$ python3 -q
>>> import numpy as np
>>> np.set_printoptions(suppress=True, linewidth=140)
>>> m1 = np.loadtxt("x.csv", delimiter=",")
>>> m1.round(1) + 0
array([[ 1.7,  0.3,  0.4,  0.3,  0. ,  0.2,  0. ],
       [ 0.3,  0.9, -0.1,  0.2,  0. , -0.2, -0.3],
       [ 0.4, -0.1,  1. , -0.4, -0.2, -0.6, -0.2],
       [ 0.3,  0.2, -0.4,  0.5, -0.3,  0.4,  0.4],
       [ 0. ,  0. , -0.2, -0.3,  1.1,  0. , -0.4],
       [ 0.2, -0.2, -0.6,  0.4,  0. ,  1.3, -0.3],
       [ 0. , -0.3, -0.2,  0.4, -0.4, -0.3,  1.5]])
>>> np.argsort(-np.linalg.norm(m1, axis=0).round(6), kind="stable")[:3]
array([0, 6, 5])
>>> np.linalg.matrix_rank(m1, rtol=0.1)
np.int64(5)
>>> evals, V = np.linalg.eigh(m1)
>>> vec = np.array([1, 1, 0, 4, 3, 0, 4])
>>> np.round(V * np.abs(evals) @ V.T, 1) + 0
array([[ 1.7,  0.3,  0.4,  0.3,  0. ,  0.2,  0. ],
       [ 0.3,  0.9, -0.1,  0.2,  0. , -0.2, -0.3],
       [ 0.4, -0.1,  1. , -0.4, -0.2, -0.6, -0.2],
       [ 0.3,  0.2, -0.4,  0.5, -0.3,  0.4,  0.4],
       [ 0. ,  0. , -0.2, -0.3,  1.1,  0. , -0.4],
       [ 0.2, -0.2, -0.6,  0.4,  0. ,  1.3, -0.3],
       [ 0. , -0.3, -0.2,  0.4, -0.4, -0.3,  1.5]])
>>> round(np.abs(m1).sum(axis=1).max(), 1), round(np.abs(evals).max(), 1)
(np.float64(3.3), np.float64(2.0))
>>> np.round(np.linalg.eigvalsh(m1[1:, 1:]), 1) + 0
array([0. , 0.2, 1. , 1.1, 2. , 2. ])
>>> rank = np.linalg.matrix_rank(m1)
>>> rank
np.int64(5)
>>> ns = np.linalg.svd(m1)[2][rank:].T
>>> np.round(m1 @ ns, 1) + 0
array([[0., 0.],
       [0., 0.],
       [0., 0.],
       [0., 0.],
       [0., 0.],
       [0., 0.],
       [0., 0.]])
>>> np.round(ns @ ns.T, 1) + 0
array([[ 0.1, -0.1, -0.2, -0.1, -0.1, -0.1, -0.1],
       [-0.1,  0.2,  0.2, -0.2,  0. ,  0.2,  0.2],
       [-0.2,  0.2,  0.4,  0.2,  0.2,  0.2,  0.2],
       [-0.1, -0.2,  0.2,  0.7,  0.2, -0.2, -0.2],
       [-0.1,  0. ,  0.2,  0.2,  0.1,  0.1,  0.1],
       [-0.1,  0.2,  0.2, -0.2,  0.1,  0.3,  0.2],
       [-0.1,  0.2,  0.2, -0.2,  0.1,  0.2,  0.2]])
>>> [int(np.linalg.matrix_rank(np.delete(m1, i, axis=0))) for i in range(7)]
[5, 5, 5, 5, 5, 5, 5]
>>> np.allclose(m1 @ ns, 0)
True
>>> np.linalg.matrix_rank(m1.T @ m1), np.linalg.matrix_rank(m1 @ m1.T)
(np.int64(5), np.int64(5))
>>> Uu, sig, Vt = np.linalg.svd(m1)
>>> sig.round(1) + 0
array([2., 2., 2., 1., 1., 0., 0.])
>>> np.argmax(sig[:-1] / (sig[1:] + 1e-6)) + 1
np.int64(5)
>>> other = Uu[:, :5] @ np.diag(sig[:5]) @ Vt[:5]
>>> other.round(1) + 0
array([[ 1.7,  0.3,  0.4,  0.3,  0. ,  0.2,  0. ],
       [ 0.3,  0.9, -0.1,  0.2,  0. , -0.2, -0.3],
       [ 0.4, -0.1,  1. , -0.4, -0.2, -0.6, -0.2],
       [ 0.3,  0.2, -0.4,  0.5, -0.3,  0.4,  0.4],
       [ 0. ,  0. , -0.2, -0.3,  1.1,  0. , -0.4],
       [ 0.2, -0.2, -0.6,  0.4,  0. ,  1.3, -0.3],
       [ 0. , -0.3, -0.2,  0.4, -0.4, -0.3,  1.5]])
>>> np.linalg.matrix_rank(other)
np.int64(5)
>>> np.round(np.linalg.norm(m1 - other) / np.linalg.norm(m1), 1)
np.float64(0.0)
>>> round(float(np.linalg.norm(m1 - other, 2)), 1), round(sig[5], 1)
(0.0, np.float64(0.0))
>>> E = np.load("block2.npy")
>>> E
array([[ 1,  0,  0],
       [ 0, -3,  0],
       [ 0,  0,  3]])
>>> # triangular
>>> W1 = np.array([[1, 2, 1], [-2, 1, 0], [1, 3, -3]])
>>> beta = np.array([0, 1, 1])
>>> H = np.maximum(E @ W1 + beta, 0)
>>> (H > 0).astype(int)
array([[1, 1, 1],
       [1, 0, 1],
       [1, 1, 0]])
>>> np.round((H > 0).mean(axis=0), 1)
array([1. , 0.7, 0.7])
>>> H
array([[ 1,  3,  2],
       [ 6,  0,  1],
       [ 3, 10,  0]])
>>> basis = np.array([[3, -3], [-1, 0], [0, -2]])
>>> (H @ basis).round(6).argmax(axis=1)
array([0, 0, 0])
>>> W1 @ basis
array([[ 1, -5],
       [-7,  6],
       [ 0,  3]])
>>> K = np.load("m.npy")
>>> K
array([[ 0.5,  0.4,  0.6,  1.6, -1.4,  1. ],
       [ 1.7, -1.2,  1.6, -0.3, -0.2, -2.3],
       [ 0.2, -2. , -1.5, -2.7, -0.2, -0.4],
       [-0.2, -0.8, -0.8,  1. , -0.7,  1.6],
       [-0.8,  0.6,  1. ,  1.9, -1.3, -0.3],
       [ 0. , -1.6, -1.7, -2.4, -0.4, -0.1],
       [ 0.1,  2.2,  0.6, -1.6, -0.7, -0.1],
       [-0.5, -0.3,  0.2, -0.9,  1.3,  1.6]])
>>> vec = np.array([-3, 5, -8, -1, 1, 5])
>>> h = np.maximum(K @ vec, 0)
>>> np.round(np.maximum(K @ vec, 0) - np.maximum(-K @ vec, 0), 1)
array([ -2.3, -35.3,   1.9,   9.3,  -7.3,   7.1,   6.3,   8.6])
>>> np.round(np.maximum(K @ (3 * vec), 0), 1)
array([ 0. ,  0. ,  5.7, 27.9,  0. , 21.3, 18.9, 25.8])
>>> X = np.loadtxt("a.csv", delimiter=",")
>>> X
array([[ 7. ,  0.3,  0.1, -1.3, -3.2,  2.6],
       [-2. ,  4.1, -4.5, -2.3, -2. ,  2. ],
       [-1.3, -2.3,  0.4,  6.3, -1.8,  4.3],
       [ 2.3,  3.5, -4. ,  2.4, -1.1, -5.9],
       [-0.9,  5.7,  4.6,  1. , -0.7,  1.4],
       [ 1.8, -0.6, -1.9,  0.5,  6.7,  1. ]])
>>> rng = np.random.default_rng(19778)
>>> labels = rng.permutation(6)
>>> other = X[:, labels] * rng.choice([-1, 1], 6)
>>> other
array([[ 1.3,  0.1, -7. , -3.2, -0.3, -2.6],
       [ 2.3, -4.5,  2. , -2. , -4.1, -2. ],
       [-6.3,  0.4,  1.3, -1.8,  2.3, -4.3],
       [-2.4, -4. , -2.3, -1.1, -3.5,  5.9],
       [-1. ,  4.6,  0.9, -0.7, -5.7, -1.4],
       [-0.5, -1.9, -1.8,  6.7,  0.6, -1. ]])
>>> Uu, _, Vt = np.linalg.svd(X.T @ other)
>>> labels
array([3, 2, 0, 4, 1, 5])
>>> np.round(np.linalg.lstsq(X, other)[0], 1) + 0
array([[ 0.,  0., -1.,  0.,  0.,  0.],
       [ 0.,  0.,  0.,  0., -1.,  0.],
       [ 0.,  1.,  0.,  0.,  0.,  0.],
       [-1.,  0.,  0.,  0.,  0.,  0.],
       [ 0.,  0.,  0.,  1.,  0.,  0.],
       [ 0.,  0.,  0.,  0.,  0., -1.]])
>>> feats = np.load("layer18.npy")
>>> feats
array([[ 2, -1, -1],
       [ 0,  0,  0],
       [ 0,  0,  0],
       [ 2, -1, -1],
       [ 0,  0,  0],
       [ 4, -2, -2],
       [ 2, -1, -1]])
>>> Uu, sig, Vt = np.linalg.svd(feats)
>>> sig.round(1) + 0
array([6.5, 0. , 0. ])
>>> np.argmax(sig[:-1] / (sig[1:] + 1e-6)) + 1
np.int64(1)
>>> other = Uu[:, :1] @ np.diag(sig[:1]) @ Vt[:1]
>>> np.round(np.linalg.norm(feats - other) / np.linalg.norm(feats), 1)
np.float64(0.0)
>>> np.linalg.matrix_rank(other)
np.int64(1)
>>> rank = np.linalg.matrix_rank(feats)
>>> rank
np.int64(1)
>>> ns = np.linalg.svd(feats)[2][rank:].T
>>> [int(np.linalg.matrix_rank(np.delete(feats, i, axis=0))) for i in range(7)]
[1, 1, 1, 1, 1, 1, 1]
>>> np.allclose(feats @ ns, 0)
True
>>> blk = np.stack([feats, 5 * feats, feats[::-1]])
>>> blk.shape
(3, 7, 3)
>>> np.linalg.matrix_rank(blk.reshape(3, -1))
np.int64(2)
>>> blk.sum(axis=0)
array([[ 14,  -7,  -7],
       [  4,  -2,  -2],
       [  0,   0,   0],
       [ 14,  -7,  -7],
       [  0,   0,   0],
       [ 24, -12, -12],
       [ 14,  -7,  -7]])
>>> np.round(np.linalg.norm(blk, axis=(1, 2)), 1)
array([ 6.5, 32.4,  6.5])
>>> np.linalg.matrix_rank(blk)
array([1, 1, 1])
>>> A = np.load("dump.npy")
>>> A.round(1) + 0
array([[-1.8,  0.1, -1.5, -0.4,  0.4,  0.3, -0.1,  0. ],
       [ 3. ,  1.6,  3.7,  1.5, -3.1, -0.2, -1.9,  4. ],
       [ 1.1, -0.5,  0.6, -0.3,  1.1,  0.2,  1.2, -2.1],
       [ 3.4,  0. ,  2.9,  0.9, -1. , -0.5,  0. ,  0.2]])
>>> vec = np.array([0, 1, 1, 0, 0, 2, 1, 0])
>>> h = np.maximum(A @ vec, 0)
>>> np.round(A * (h > 1e-9)[:, None], 1) + 0
array([[ 0. ,  0. ,  0. ,  0. ,  0. ,  0. ,  0. ,  0. ],
       [ 3. ,  1.6,  3.7,  1.5, -3.1, -0.2, -1.9,  4. ],
       [ 1.1, -0.5,  0.6, -0.3,  1.1,  0.2,  1.2, -2.1],
       [ 3.4,  0. ,  2.9,  0.9, -1. , -0.5,  0. ,  0.2]])
>>> np.flatnonzero(h > 1e-9)
array([1, 2, 3])
>>> np.round(A.T @ h, 1)
array([17.1,  3.6, 17.4,  5.4, -8.7, -1.3, -3.2,  8. ])
>>> h.round(1)
array([0. , 2.9, 1.8, 2. ])
>>> W0 = np.loadtxt("test1.csv", delimiter=",")
>>> W0.round(1) + 0
array([[-0.2,  0.1,  0.8,  0.1, -0.5],
       [-0.3, -0.6,  0.3, -0.4,  0.5],
       [-0.5,  0.2, -0.3, -0.7, -0.4],
       [ 0.4,  0.6,  0.4, -0.4,  0.4],
       [-0.7,  0.4,  0. ,  0.3,  0.5]])
>>> other = np.linalg.inv(W0)
>>> other.round(1) + 0
array([[-0.2, -0.3, -0.5,  0.4, -0.7],
       [ 0.1, -0.6,  0.2,  0.6,  0.4],
       [ 0.8,  0.3, -0.3,  0.4,  0. ],
       [ 0.1, -0.4, -0.7, -0.4,  0.3],
       [-0.5,  0.5, -0.4,  0.4,  0.5]])
>>> np.round(W0 @ other, 1) + 0
array([[1., 0., 0., 0., 0.],
       [0., 1., 0., 0., 0.],
       [0., 0., 1., 0., 0.],
       [0., 0., 0., 1., 0.],
       [0., 0., 0., 0., 1.]])
>>> (np.abs(other) > 1e-9).astype(int)
array([[1, 1, 1, 1, 1],
       [1, 1, 1, 1, 1],
       [1, 1, 1, 1, 1],
       [1, 1, 1, 1, 1],
       [1, 1, 1, 1, 1]])
>>> np.round(np.linalg.inv(other), 1) + 0
array([[-0.2,  0.1,  0.8,  0.1, -0.5],
       [-0.3, -0.6,  0.3, -0.4,  0.5],
       [-0.5,  0.2, -0.3, -0.7, -0.4],
       [ 0.4,  0.6,  0.4, -0.4,  0.4],
       [-0.7,  0.4,  0. ,  0.3,  0.5]])
>>> round(np.linalg.det(W0) * np.linalg.det(other), 1)
np.float64(1.0)
>>> O = other.astype(float).copy()
>>> for j in range(5):
...     O[:, j] -= O[:, :j] @ (O[:, :j].T @ O[:, j])
...     O[:, j] /= np.linalg.norm(O[:, j])
... 
>>> O.round(1) + 0
array([[-0.2, -0.3, -0.5,  0.4, -0.7],
       [ 0.1, -0.6,  0.2,  0.6,  0.4],
       [ 0.8,  0.3, -0.3,  0.4,  0. ],
       [ 0.1, -0.4, -0.7, -0.4,  0.3],
       [-0.5,  0.5, -0.4,  0.4,  0.5]])
>>> np.round(O.T @ other, 1) + 0
array([[1., 0., 0., 0., 0.],
       [0., 1., 0., 0., 0.],
       [0., 0., 1., 0., 0.],
       [0., 0., 0., 1., 0.],
       [0., 0., 0., 0., 1.]])
>>> np.round(O.T @ O, 1) + 0
array([[1., 0., 0., 0., 0.],
       [0., 1., 0., 0., 0.],
       [0., 0., 1., 0., 0.],
       [0., 0., 0., 1., 0.],
       [0., 0., 0., 0., 1.]])
